% python3 -q
>>> import numpy as np
>>> import numpy.linalg as la
>>> np.set_printoptions(suppress=True, linewidth=100)
>>> def tidy(a):
...     return np.round(a, 3) + 0
... 
>>> X = np.loadtxt("out7.csv", delimiter=",")
>>> print(X)
[[ 0.1 -0.9 -0.8]
 [-0.4  0.8  0.5]
 [-1.1  0.   0.6]
 [ 0.4  1.9 -0.2]
 [-6.5 -9.5 -2.5]
 [ 1.6  2.4  1.3]
 [-1.5 -1.  -0.3]
 [-0.2  0.2 -1.6]
 [-1.   0.  -0.2]
 [ 1.1 -0.3  0.6]
 [-0.6  1.4  0.7]
 [ 0.3 -0.5  0.8]
 [-0.1  1.9 -1.6]
 [-1.9  1.7  0.8]
 [ 0.8 -2.1 -1.7]
 [-0.9  0.3 -0.5]
 [ 1.1  1.5 -0.1]
 [ 0.2  0.1 -0.8]
 [-0.2  0.2 -0.4]
 [ 0.9 -0.1 -0.3]
 [ 0.2 -0.6  0.4]
 [ 0.6  2.3 -1.3]]
>>> Xc = X - X.mean(axis=0)
>>> left, sv, VT = la.svd(Xc, full_matrices=False)
>>> print(tidy(VT[0] * np.sign(VT[0, np.abs(VT[0]).argmax()])))
[0.504 0.841 0.195]
>>> print(tidy(Xc.mean(axis=0)))
[0. 0. 0.]
>>> print((np.sign(left[:, 0]) == np.sign(left[0, 0])).astype(int))
[1 0 1 0 1 0 1 1 1 0 0 0 0 0 1 1 0 0 0 0 1 0]
>>> print(la.matrix_rank(Xc))
3
>>> print(tidy(sv))
[12.94   4.395  3.702]
>>> print(tidy(sv ** 2 / (sv ** 2).sum()))
[0.835 0.096 0.068]
>>> print(np.abs(left[:, 0]).argmax())
4
>>> vec = np.array([0, -3, -3])
>>> rhs = X @ vec
>>> print(tidy(la.lstsq(X, rhs)[0]))
[ 0. -3. -3.]
>>> rng = np.random.default_rng(2)
>>> rhs = rhs + 0.1 * rng.normal(size=22)
>>> print(tidy(rhs))
[  5.119  -3.952  -1.841  -5.344  36.18  -10.986   3.867   4.277   0.628  -0.955  -6.202  -0.931
  -0.933  -7.579  11.445   0.59   -4.145   2.039   0.613   1.111   0.684  -2.981]
>>> coef, *_ = la.lstsq(X, rhs)
>>> print([round(float(la.norm(la.solve(X.T @ X + lam * np.eye(3), X.T @ rhs))), 2) for lam in (0, 1, 10, 100)])
[4.26, 4.14, 3.48, 2.01]
>>> print(tidy(X.T @ (rhs - X @ coef)))
[0. 0. 0.]
>>> cov = np.cov(X, rowvar=False)
>>> print(tidy(np.median(X, axis=0)))
[ 0.    0.15 -0.25]
>>> print(np.argwhere(np.triu(np.abs(np.corrcoef(X.T)) > 0.8, 1)))
[]
>>> print(tidy(np.corrcoef(X[:, 2], X[:, 0])[0, 1]))
0.387
>>> print(np.argsort(-X.std(axis=0).round(6), kind="stable"))
[1 0 2]
>>> print(tidy(la.eigvalsh(cov)[::-1]))
[7.973 0.92  0.653]
>>> u, v = X[13], X[21]
>>> print(u @ u)
7.14
>>> p = (u @ v) / (u @ u) * u
>>> print(la.matrix_rank(np.outer(u, v)))
1
>>> print(tidy(p))
[-0.46   0.412  0.194]
>>> C = X[[19, 5]].astype(float)
>>> for _ in range(5):
...     labels = la.norm(X[:, None] - C, axis=-1).argmin(axis=1)
...     C = np.array([X[labels == j].mean(axis=0) for j in range(2)])
... 
>>> print(labels)
[0 1 0 1 0 1 0 0 0 0 1 0 1 1 0 0 1 0 0 0 0 1]
>>> print(tidy(C))
[[-0.557 -1.014 -0.479]
 [ 0.088  1.737  0.012]]
>>> print(np.abs(C[1] - C[0]).argmax())
1
>>> print(tidy(C[1] - C[0]))
[0.645 2.752 0.491]
>>> m1 = np.load("a.npy")
>>> print(m1)
[[ 0  2  3  3  1]
 [ 2  4  5  5  3]
 [-2  0  1  1 -1]
 [-3 -1  0  0 -2]
 [ 1  3  4  4  2]]
>>> def softmax(z):
...     e = np.exp(z - z.max(axis=-1, keepdims=True))
...     return e / e.sum(axis=-1, keepdims=True)
... 
>>> print(tidy(softmax(m1).sum(axis=1)))
[1. 1. 1. 1. 1.]
>>> print(tidy(softmax(10 * m1[3])))
[0.  0.  0.5 0.5 0. ]
>>> print(tidy(softmax(m1[3] + -3)))
[0.02  0.144 0.392 0.392 0.053]
>>> att = m1 @ m1.T / np.sqrt(5)
>>> print(softmax(att).round(6).argmax(axis=1))
[1 1 3 3 1]
>>> print(tidy(softmax(att)))
[[0.    0.982 0.    0.    0.018]
 [0.    1.    0.    0.    0.   ]
 [0.12  0.049 0.294 0.46  0.077]
 [0.    0.    0.064 0.936 0.   ]
 [0.    0.998 0.    0.    0.002]]
